% ipython --no-banner

In [1]: import numpy as np

In [2]: np.set_printoptions(suppress=True, linewidth=200)

In [3]: def rd(a):
   ...:     return np.round(a, 2) + 0
   ...: 

In [4]: data = np.loadtxt("mat.csv", delimiter=",")

In [5]: data
Out[5]: 
array([[2., 2., 1., 0., 0., 1., 3., 2., 2., 0., 1.],
       [1., 0., 3., 2., 1., 0., 3., 1., 0., 1., 2.],
       [0., 1., 1., 3., 1., 0., 2., 1., 1., 1., 0.],
       [3., 3., 0., 2., 0., 0., 2., 3., 0., 3., 1.],
       [1., 1., 1., 2., 1., 3., 3., 1., 3., 2., 0.],
       [0., 0., 2., 2., 0., 1., 3., 2., 1., 3., 3.],
       [0., 0., 0., 2., 3., 1., 1., 1., 3., 0., 2.],
       [2., 2., 1., 0., 2., 3., 0., 2., 1., 3., 3.],
       [3., 3., 1., 0., 0., 0., 0., 3., 1., 2., 1.],
       [1., 1., 1., 2., 1., 3., 3., 1., 3., 2., 0.],
       [3., 0., 3., 2., 2., 3., 1., 3., 2., 1., 2.],
       [3., 3., 2., 1., 3., 2., 3., 1., 3., 0., 3.]])

In [6]: vec = np.array([5, 2, 2, 5, 4, 2, 5, 5, 0, 5, 4])

In [7]: target = data @ vec

In [8]: coef, lr = np.zeros(11), 1 / np.linalg.norm(data, 2) ** 2

In [9]: for i in range(4):
   ...:     coef -= lr * data.T @ (data @ coef - target)
   ...:     if i % 1 == 0: print(i, round(np.linalg.norm(data @ coef - target), 2))
   ...: 
0 20.15
1 18.43
2 16.9
3 15.56

In [10]: rd(coef)
Out[10]: array([3.91, 3.11, 3.22, 3.55, 2.47, 2.98, 4.43, 4.32, 3.14, 3.91, 3.74])

In [11]: rd(np.linalg.cond(data))
Out[11]: np.float64(40.66)
